>>> import numpy as np
>>> from numpy import linalg as LA
>>> np.set_printoptions(precision=2, suppress=True, linewidth=120, sign=" ")
>>> def tidy(a):
...     return np.round(a, 2) + 0
... 
>>> W0 = np.load("layer6.npy")
>>> W0
array([[-4,  0,  0],
       [ 5,  5,  0],
       [ 0, -5, -1]])
>>> proj = np.triu(np.array([[2, 1, 5], [5, 2, 4], [0, 3, 5]]), 1) + np.eye(3)
>>> B = proj @ W0 @ LA.inv(proj)
>>> tidy(LA.det(B))
np.float64(20.0)
>>> rng = np.random.default_rng(90)
>>> labels = rng.permutation(3)
>>> B = W0[:, labels] * rng.choice([-1, 1], 3)
>>> B
array([[ 0,  0,  4],
       [-5,  0, -5],
       [ 5, -1,  0]])
>>> U, _, vt = LA.svd(W0.T @ B)
>>> tidy(U @ vt)
array([[ 0.,  0., -1.],
       [-1.,  0.,  0.],
       [ 0.,  1.,  0.]])
>>> x0 = np.array([3, 2, 4])
>>> W0 @ np.ones(3)
array([-4., 10., -6.])
>>> (W0 * x0).sum(axis=1)
array([-12,  25, -14])
>>> LA.norm(W0 @ x0) <= LA.norm(W0, 2) * LA.norm(x0) + 1e-9
np.True_
>>> W0 * x0
array([[-12,   0,   0],
       [ 15,  10,   0],
       [  0, -10,  -4]])
>>> np.einsum("ij,j->i", W0, x0)
array([-12,  25, -14])
>>> (W0 @ x0).argmax()
np.int64(1)
>>> W0 @ x0
array([-12,  25, -14])
>>> W0 @ (2 * x0)
array([-24,  50, -28])
>>> W = np.array([[-1, -3, -3, 1], [-1, -3, 0, 0], [-3, 1, -2, -1]])
>>> b = np.array([0, 0, 9, 0])
>>> hid = np.maximum(W0 @ W + b, 0)
>>> LA.matrix_rank(hid)
np.int64(3)
>>> tidy((hid > 0).mean(axis=0))
array([ 0.67,  0.67,  0.67,  0.67])
>>> (hid > 0).astype(int)
array([[ 1,  1,  1,  0],
       [ 0,  0,  0,  1],
       [ 1,  1,  1,  1]])
>>> Z = np.array([[2, 1, -1], [0, 1, 1], [2, 1, -2], [1, 0, 0]])
>>> hid @ Z
array([[ 50,  37, -34],
       [  5,   0,   0],
       [ 39,  33, -16]])
>>> np.allclose(W0, W0.T)
False
>>> tidy(np.sort(np.abs(LA.eigvals(W0))))
array([ 1.,  4.,  5.])
>>> LA.matrix_power(W0, 2)
array([[ 16,   0,   0],
       [  5,  25,   0],
       [-25, -20,   1]])
>>> m1 = np.load("data.npy")
>>> m1
array([[ 2., -2.,  0.],
       [ 0.,  0.,  0.],
       [ 0.,  0.,  1.]])
>>> B = m1 + rng.integers(-2, 3, (3, 2)) @ rng.integers(-2, 3, (2, 3))
>>> B
array([[ 1., -4., -2.],
       [ 0.,  0.,  0.],
       [-2.,  0.,  2.]])
>>> np.abs(B - m1).sum(axis=1)
array([ 5.,  0.,  3.])
>>> tidy(LA.svd(B - m1, compute_uv=False))
array([ 3.  ,  2.24,  0.  ])
>>> LA.matrix_rank(B - m1, tol=1e-8)
np.int64(2)
>>> arr = np.load("m.npy")
>>> arr
array([[  3.37, -15.18,   2.52],
       [  8.02,   2.16,  -1.45],
       [ -1.06,   8.71,  -3.35],
       [  0.04,  -2.66,  10.58],
       [ -1.35,  16.11, -15.23],
       [  1.56, -18.86,   1.59],
       [  7.18,   8.19,  -9.94],
       [  5.96,   0.8 ,   1.77],
       [ -7.75,  -4.71,   4.24],
       [  8.5 ,  -8.  ,  -2.41],
       [  1.54,   2.44,  -7.54],
       [ -5.16, -11.68,   7.78],
       [  2.92,  -6.68,   7.16],
       [ -5.3 ,  21.65, -11.25],
       [-10.24,   6.65,  12.74],
       [  4.46,   7.57,  -5.19]])
>>> cen = arr - arr.mean(axis=0)
>>> V = LA.svd(cen)[2][:2]
>>> B = cen - cen @ V.T @ V
>>> tidy(np.diag(V.T @ V))
array([ 0.49,  0.86,  0.65])
>>> LA.norm(B, axis=1).round(6).argmax()
np.int64(5)
>>> tidy(B.std(axis=0))
array([ 2.63,  1.37,  2.19])
>>> tidy(np.cov(cen @ V.T, rowvar=False))
array([[ 154.96,    0.  ],
       [   0.  ,   50.18]])
>>> tidy((cen @ V.T).std(axis=0))
array([ 12.05,   6.86])
>>> tidy(LA.norm(B) / LA.norm(cen))
np.float64(0.26)
